>>> import numpy as np
>>> np.set_printoptions(precision=3, suppress=True, linewidth=100)
>>> def rd(a):
...     return np.round(a, 3) + 0
... 
>>> W0 = np.array([[2, -1, 0, 0], [-2, 2, 0, 0], [0, 0, 2, -1], [0, 0, -2, 2]])
>>> A2 = np.array([[0, -3], [5, -2]])
>>> C = np.kron(A2, W0)
>>> print(C)
[[  0   0   0   0  -6   3   0   0]
 [  0   0   0   0   6  -6   0   0]
 [  0   0   0   0   0   0  -6   3]
 [  0   0   0   0   0   0   6  -6]
 [ 10  -5   0   0  -4   2   0   0]
 [-10  10   0   0   4  -4   0   0]
 [  0   0  10  -5   0   0  -4   2]
 [  0   0 -10  10   0   0   4  -4]]
>>> print(C.shape)
(8, 8)
>>> print(rd(np.linalg.norm(C, 2)), rd(np.linalg.norm(A2, 2) * np.linalg.norm(W0, 2)))
19.721 19.721
>>> rng = np.random.default_rng(447)
>>> labels = rng.permutation(4)
>>> print(labels)
[2 3 1 0]
>>> A2 = W0[labels][:, labels]
>>> print(np.diag(A2))
[2 2 2 2]
>>> print(np.allclose(A2, W0))
False
>>> print(A2)
[[ 2 -1  0  0]
 [-2  2  0  0]
 [ 0  0  2 -2]
 [ 0  0 -1  2]]
>>> vec = np.array([1, 2, -2, 5])
>>> rhs = A2 @ vec
>>> print(rhs)
[  0   2 -14  12]
>>> print(rd(np.linalg.solve(A2, rhs + A2[:, 0])))
[ 2.  2. -2.  5.]
>>> print(rd(np.linalg.solve(A2, 2 * rhs)))
[ 2.  4. -4. 10.]
>>> def softmax(z):
...     e = np.exp(z - z.max(axis=-1, keepdims=True))
...     return e / e.sum(axis=-1, keepdims=True)
... 
>>> print(rd(softmax(W0).sum(axis=1)))
[1. 1. 1. 1.]
>>> print(rd(softmax(10 * W0[1])))
[0. 1. 0. 0.]
>>> S = W0 @ W0.T / np.sqrt(4)
>>> print(softmax(S).round(6).argmax(axis=1))
[0 1 2 3]
>>> print(rd(softmax(S)[1] @ W0))
[-1.926  1.927  0.     0.018]
>>> data = np.load("x.npy")
>>> print(data)
[[ 0  0  1]
 [ 0  0  0]
 [-1  0  0]]
>>> print(rd(np.linalg.eigvals(data).sum().real))
0.0
>>> print(rd(np.linalg.det(data.T)))
0.0
>>> print(np.einsum("ij,ji->", data, data))
-2
>>> print(rd(np.linalg.det(2 * data)), rd(np.linalg.det(data)))
0.0 0.0
>>> print(np.einsum("ii->", data))
0
>>> U, sv, vt = np.linalg.svd(data)
>>> vecs = vt[:(sv > 1e-8).sum()]
>>> vec = data[1] + 4 * data[0] + rng.integers(2) * np.eye(3)[1]
>>> print(vec)
[0. 1. 4.]
>>> print(vecs.T @ vecs)
[[1. 0. 0.]
 [0. 0. 0.]
 [0. 0. 1.]]
